% python3 -q
>>> import numpy as np
>>> import numpy.linalg as la
>>> np.set_printoptions(precision=2, suppress=True, linewidth=200)
>>> def rd(a):
...     return np.round(a, 2) + 0
... 
>>> M = np.array([[105, -65, -66, 58, -46, -9, -8],
...     [-65, 179, 49, -60, -19, 96, 24],
...     [-66, 49, 53, -18, 19, 28, -14],
...     [58, -60, -18, 72, -30, 10, -44],
...     [-46, -19, 19, -30, 41, -38, 10],
...     [-9, 96, 28, 10, -38, 86, -18],
...     [-8, 24, -14, -44, 10, -18, 40]])
>>> # null space of dimension 4
>>> evals, V = la.eigh(M)
>>> rd(la.eigvalsh(M + 3 * np.eye(7)))
array([  3.,   3.,   3.,   3.,  95., 175., 315.])
>>> evals.sum(), np.trace(M)
(np.float64(576.0), np.int64(576))
>>> (evals > 1e-8).sum(), (evals < -1e-8).sum()
(np.int64(3), np.int64(0))
>>> rng = np.random.default_rng(922)
>>> idx = rng.permutation(7)
>>> idx
array([4, 3, 6, 0, 5, 2, 1])
>>> A2 = M[idx][:, idx]
>>> np.trace(A2)
np.int64(576)
>>> np.allclose(A2, M)
False
>>> rd(np.sort(np.abs(la.eigvals(A2))))
array([  0.,   0.,   0.,   0.,  92., 172., 312.])
>>> U, sig, VT = la.svd(M)
>>> V = VT[:(sig > 1e-8).sum()]
>>> x = M[6] + -3 * M[2] + rng.integers(2) * np.eye(7)[6]
>>> x
array([ 190., -123., -173.,   10.,  -47., -102.,   83.])
>>> np.allclose(V.T @ V @ x, x)
False
>>> rd(la.norm(x - V.T @ V @ x))
np.float64(0.79)
>>> data = np.loadtxt("x.csv", delimiter=",")
>>> rd(data)
array([[ 0.  , -0.08, -0.06, -0.55,  0.55, -0.11,  0.05,  0.13,  0.06,  0.53, -0.25],
       [ 0.56, -0.06,  0.55, -0.1 , -0.12,  0.24,  0.49, -0.15, -0.08,  0.06, -0.16],
       [ 0.06,  0.4 , -0.32, -0.3 ,  0.17, -0.01,  0.46, -0.05, -0.3 , -0.22,  0.51],
       [-0.11,  0.83,  0.16, -0.01, -0.23,  0.2 , -0.18,  0.08, -0.02,  0.34, -0.16],
       [-0.06, -0.12, -0.32, -0.28, -0.21,  0.24, -0.18, -0.49, -0.49, -0.08, -0.41],
       [ 0.61, -0.1 , -0.17, -0.12, -0.29, -0.15, -0.42,  0.28, -0.24,  0.25,  0.3 ],
       [ 0.11,  0.11,  0.29,  0.37,  0.62, -0.01, -0.3 , -0.06, -0.52, -0.1 ,  0.01],
       [ 0.5 ,  0.24, -0.49,  0.35,  0.21, -0.07,  0.06, -0.25,  0.36, -0.02, -0.29],
       [-0.17, -0.1 , -0.17,  0.44, -0.18, -0.31,  0.44,  0.11, -0.41,  0.46, -0.14],
       [ 0.  ,  0.16,  0.27, -0.18, -0.12, -0.8 , -0.08, -0.45,  0.04, -0.06, -0.01],
       [-0.08, -0.13,  0.02,  0.14,  0.05,  0.25, -0.08, -0.59,  0.15,  0.5 ,  0.51]])
>>> # keeps lengths
>>> x = np.array([0, 1, -2, 2, 0, 1, 2, -2, 0, 0, 2])
>>> rd(la.inv(data))
array([[ 0.  ,  0.56,  0.06, -0.11, -0.06,  0.61,  0.11,  0.5 , -0.17,  0.  , -0.08],
       [-0.08, -0.06,  0.4 ,  0.83, -0.12, -0.1 ,  0.11,  0.24, -0.1 ,  0.16, -0.13],
       [-0.06,  0.55, -0.32,  0.16, -0.32, -0.17,  0.29, -0.49, -0.17,  0.27,  0.02],
       [-0.55, -0.1 , -0.3 , -0.01, -0.28, -0.12,  0.37,  0.35,  0.44, -0.18,  0.14],
       [ 0.55, -0.12,  0.17, -0.23, -0.21, -0.29,  0.62,  0.21, -0.18, -0.12,  0.05],
       [-0.11,  0.24, -0.01,  0.2 ,  0.24, -0.15, -0.01, -0.07, -0.31, -0.8 ,  0.25],
       [ 0.05,  0.49,  0.46, -0.18, -0.18, -0.42, -0.3 ,  0.06,  0.44, -0.08, -0.08],
       [ 0.13, -0.15, -0.05,  0.08, -0.49,  0.28, -0.06, -0.25,  0.11, -0.45, -0.59],
       [ 0.06, -0.08, -0.3 , -0.02, -0.49, -0.24, -0.52,  0.36, -0.41,  0.04,  0.15],
       [ 0.53,  0.06, -0.22,  0.34, -0.08,  0.25, -0.1 , -0.02,  0.46, -0.06,  0.5 ],
       [-0.25, -0.16,  0.51, -0.16, -0.41,  0.3 ,  0.01, -0.29, -0.14, -0.01,  0.51]])
>>> 11 - la.matrix_rank(data - np.eye(11), tol=1e-8)
np.int64(1)
>>> rd(la.det(data))
np.float64(1.0)
>>> rd(np.abs(la.eigvals(data)))
array([1., 1., 1., 1., 1., 1., 1., 1., 1., 1., 1.])
>>> [p for p in range(1, 25) if np.allclose(la.matrix_power(data, p), np.eye(11))]
[]
>>> rd(la.norm(x)), rd(la.norm(data @ x))
(np.float64(4.69), np.float64(4.69))
>>> A2 = la.inv(data)
>>> rd(A2)
array([[ 0.  ,  0.56,  0.06, -0.11, -0.06,  0.61,  0.11,  0.5 , -0.17,  0.  , -0.08],
       [-0.08, -0.06,  0.4 ,  0.83, -0.12, -0.1 ,  0.11,  0.24, -0.1 ,  0.16, -0.13],
       [-0.06,  0.55, -0.32,  0.16, -0.32, -0.17,  0.29, -0.49, -0.17,  0.27,  0.02],
       [-0.55, -0.1 , -0.3 , -0.01, -0.28, -0.12,  0.37,  0.35,  0.44, -0.18,  0.14],
       [ 0.55, -0.12,  0.17, -0.23, -0.21, -0.29,  0.62,  0.21, -0.18, -0.12,  0.05],
       [-0.11,  0.24, -0.01,  0.2 ,  0.24, -0.15, -0.01, -0.07, -0.31, -0.8 ,  0.25],
       [ 0.05,  0.49,  0.46, -0.18, -0.18, -0.42, -0.3 ,  0.06,  0.44, -0.08, -0.08],
       [ 0.13, -0.15, -0.05,  0.08, -0.49,  0.28, -0.06, -0.25,  0.11, -0.45, -0.59],
       [ 0.06, -0.08, -0.3 , -0.02, -0.49, -0.24, -0.52,  0.36, -0.41,  0.04,  0.15],
       [ 0.53,  0.06, -0.22,  0.34, -0.08,  0.25, -0.1 , -0.02,  0.46, -0.06,  0.5 ],
       [-0.25, -0.16,  0.51, -0.16, -0.41,  0.3 ,  0.01, -0.29, -0.14, -0.01,  0.51]])
>>> rd(la.det(data) * A2)
array([[ 0.  ,  0.56,  0.06, -0.11, -0.06,  0.61,  0.11,  0.5 , -0.17,  0.  , -0.08],
       [-0.08, -0.06,  0.4 ,  0.83, -0.12, -0.1 ,  0.11,  0.24, -0.1 ,  0.16, -0.13],
       [-0.06,  0.55, -0.32,  0.16, -0.32, -0.17,  0.29, -0.49, -0.17,  0.27,  0.02],
       [-0.55, -0.1 , -0.3 , -0.01, -0.28, -0.12,  0.37,  0.35,  0.44, -0.18,  0.14],
       [ 0.55, -0.12,  0.17, -0.23, -0.21, -0.29,  0.62,  0.21, -0.18, -0.12,  0.05],
       [-0.11,  0.24, -0.01,  0.2 ,  0.24, -0.15, -0.01, -0.07, -0.31, -0.8 ,  0.25],
       [ 0.05,  0.49,  0.46, -0.18, -0.18, -0.42, -0.3 ,  0.06,  0.44, -0.08, -0.08],
       [ 0.13, -0.15, -0.05,  0.08, -0.49,  0.28, -0.06, -0.25,  0.11, -0.45, -0.59],
       [ 0.06, -0.08, -0.3 , -0.02, -0.49, -0.24, -0.52,  0.36, -0.41,  0.04,  0.15],
       [ 0.53,  0.06, -0.22,  0.34, -0.08,  0.25, -0.1 , -0.02,  0.46, -0.06,  0.5 ],
       [-0.25, -0.16,  0.51, -0.16, -0.41,  0.3 ,  0.01, -0.29, -0.14, -0.01,  0.51]])
>>> rd(la.inv(A2))
array([[ 0.  , -0.08, -0.06, -0.55,  0.55, -0.11,  0.05,  0.13,  0.06,  0.53, -0.25],
       [ 0.56, -0.06,  0.55, -0.1 , -0.12,  0.24,  0.49, -0.15, -0.08,  0.06, -0.16],
       [ 0.06,  0.4 , -0.32, -0.3 ,  0.17, -0.01,  0.46, -0.05, -0.3 , -0.22,  0.51],
       [-0.11,  0.83,  0.16, -0.01, -0.23,  0.2 , -0.18,  0.08, -0.02,  0.34, -0.16],
       [-0.06, -0.12, -0.32, -0.28, -0.21,  0.24, -0.18, -0.49, -0.49, -0.08, -0.41],
       [ 0.61, -0.1 , -0.17, -0.12, -0.29, -0.15, -0.42,  0.28, -0.24,  0.25,  0.3 ],
       [ 0.11,  0.11,  0.29,  0.37,  0.62, -0.01, -0.3 , -0.06, -0.52, -0.1 ,  0.01],
       [ 0.5 ,  0.24, -0.49,  0.35,  0.21, -0.07,  0.06, -0.25,  0.36, -0.02, -0.29],
       [-0.17, -0.1 , -0.17,  0.44, -0.18, -0.31,  0.44,  0.11, -0.41,  0.46, -0.14],
       [ 0.  ,  0.16,  0.27, -0.18, -0.12, -0.8 , -0.08, -0.45,  0.04, -0.06, -0.01],
       [-0.08, -0.13,  0.02,  0.14,  0.05,  0.25, -0.08, -0.59,  0.15,  0.5 ,  0.51]])
>>> rd(la.slogdet(data)[0])
np.float64(1.0)
>>> rd(data @ A2)
array([[1., 0., 0., 0., 0., 0., 0., 0., 0., 0., 0.],
       [0., 1., 0., 0., 0., 0., 0., 0., 0., 0., 0.],
       [0., 0., 1., 0., 0., 0., 0., 0., 0., 0., 0.],
       [0., 0., 0., 1., 0., 0., 0., 0., 0., 0., 0.],
       [0., 0., 0., 0., 1., 0., 0., 0., 0., 0., 0.],
       [0., 0., 0., 0., 0., 1., 0., 0., 0., 0., 0.],
       [0., 0., 0., 0., 0., 0., 1., 0., 0., 0., 0.],
       [0., 0., 0., 0., 0., 0., 0., 1., 0., 0., 0.],
       [0., 0., 0., 0., 0., 0., 0., 0., 1., 0., 0.],
       [0., 0., 0., 0., 0., 0., 0., 0., 0., 1., 0.],
       [0., 0., 0., 0., 0., 0., 0., 0., 0., 0., 1.]])
>>> rd(la.cond(data))
np.float64(1.0)
